% python3 -q
>>> import numpy as np
>>> from numpy import linalg as LA
>>> np.set_printoptions(precision=2, suppress=True, linewidth=140)
>>> def tidy(a):
...     return np.round(a, 2) + 0
... 
>>> E = np.load("run0.npy")
>>> E
array([[ 0,  0,  3,  3,  2,  1,  2],
       [ 3,  0,  0,  3,  2,  3,  0],
       [ 2,  3,  1,  0,  3,  3,  3],
       [12,  0,  3, 15, 10, 13,  2]])
>>> vec = np.array([3, 0, 4, 2, 9, 3, 9])
>>> h = np.maximum(E @ vec, 0)
>>> np.flatnonzero(h > 1e-9)
array([0, 1, 2, 3])
>>> np.maximum(E @ vec, 0) - np.maximum(-E @ vec, 0)
array([ 57,  42,  73, 225])
>>> E - E[0]
array([[ 0,  0,  0,  0,  0,  0,  0],
       [ 3,  0, -3,  0,  0,  2, -2],
       [ 2,  3, -2, -3,  1,  2,  1],
       [12,  0,  0, 12,  8, 12,  0]])
>>> np.unravel_index(np.abs(E).argmax(), E.shape)
(np.int64(3), np.int64(3))
>>> E.shape
(4, 7)
>>> LA.matrix_rank(E)
np.int64(3)
>>> E[:, 7]
Traceback (most recent call last):
  File "<python-input-14>", line 1, in <module>
    E[:, 7]
    ~^^^^^^
IndexError: index 7 is out of bounds for axis 1 with size 7
>>> E[2] @ E[1]
np.int64(21)
>>> tidy(LA.norm(E) ** 2 / LA.norm(E, 2) ** 2)
np.float64(1.06)
>>> LA.norm(E, axis=1).argmax()
np.int64(3)
>>> tidy(LA.norm(E, "nuc"))
np.float64(35.43)
>>> tidy(LA.norm(E, 1)), tidy(LA.norm(E, np.inf))
(np.float64(21.0), np.float64(55.0))
>>> tidy(LA.norm(E, axis=0))
array([12.53,  3.  ,  4.36, 15.59, 10.82, 13.71,  4.12])
>>> tidy(LA.norm(E, 2))
np.float64(26.66)
>>> u = np.array([4, 1])
>>> np.correlate(E[0], E[1], "full")
array([ 0,  0,  0,  9, 15, 21, 16, 14, 16, 15,  6,  3,  6])
>>> np.array([np.convolve(row, u, "same") for row in E])
array([[ 0,  0, 12, 15, 11,  6,  9],
       [12,  3,  0, 12, 11, 14,  3],
       [ 8, 14,  7,  1, 12, 15, 15],
       [48, 12, 12, 63, 55, 62, 21]])
>>> left, sig, VT = LA.svd(E)
>>> tidy(sig)
array([26.66,  5.06,  3.72,  0.  ])
>>> np.argmax(sig[:-1] / (sig[1:] + 1e-6)) + 1
np.int64(3)
>>> A2 = left[:, :3] @ np.diag(sig[:3]) @ VT[:3]
>>> LA.matrix_rank(E, rtol=0.05)
np.int64(3)
>>> tidy(np.abs(E - A2).max())
np.float64(0.0)
>>> LA.matrix_rank(A2)
np.int64(3)
>>> F = np.loadtxt("case12.csv", delimiter=",")
>>> F
array([[ 3.,  4.,  5.,  6.,  7.,  8.,  9.],
       [10., 11., 12., 13., 14., 15., 16.]])
>>> left, sig, VT = LA.svd(F)
>>> tidy(sig)
array([38.53,  2.54])
>>> A2 = left[:, :1] @ np.diag(sig[:1]) @ VT[:1]
>>> tidy(LA.norm(F - A2, 2)), tidy(sig[1])
(np.float64(2.54), np.float64(2.54))
>>> tidy(np.abs(F - A2).max())
np.float64(1.44)
>>> LA.matrix_rank(F, rtol=0.05)
np.int64(2)
>>> tidy(LA.norm(F - A2) / LA.norm(F))
np.float64(0.07)
>>> LA.cond(F) > 100
np.False_
>>> A2 = F / LA.norm(F, axis=1, keepdims=True)
>>> cov = A2 @ A2.T
>>> tidy(cov[1])
array([0.99, 1.  ])
>>> (cov - 2 * np.eye(2)).round(6).argmax(axis=1)
array([1, 0])
>>> arr = np.cumsum(np.array([[-1, -2, 0, -3],
...     [0, 2, 3, -3],
...     [-2, -2, -1, 3],
...     [0, 2, 2, 3],
...     [-3, 0, 1, 2],
...     [2, -1, 0, 3],
...     [0, 2, -1, -3],
...     [-1, 1, 0, -1],
...     [-1, -2, -1, 0],
...     [1, -1, 2, 2],
...     [-1, -1, 3, 2],
...     [0, -1, 1, -1],
...     [-1, 3, 3, 3],
...     [-3, -1, -1, 0],
...     [0, 3, 0, 2],
...     [2, -3, -1, 0],
...     [1, -3, -3, -1],
...     [0, 2, 0, -3],
...     [-3, 0, -1, 0]]), axis=0)
>>> arr
array([[ -1,  -2,   0,  -3],
       [ -1,   0,   3,  -6],
       [ -3,  -2,   2,  -3],
       [ -3,   0,   4,   0],
       [ -6,   0,   5,   2],
       [ -4,  -1,   5,   5],
       [ -4,   1,   4,   2],
       [ -5,   2,   4,   1],
       [ -6,   0,   3,   1],
       [ -5,  -1,   5,   3],
       [ -6,  -2,   8,   5],
       [ -6,  -3,   9,   4],
       [ -7,   0,  12,   7],
       [-10,  -1,  11,   7],
       [-10,   2,  11,   9],
       [ -8,  -1,  10,   9],
       [ -7,  -4,   7,   8],
       [ -7,  -2,   7,   5],
       [-10,  -2,   6,   5]])
>>> hat = arr @ LA.solve(arr.T @ arr, arr.T)
>>> np.allclose(hat @ hat, hat)
True
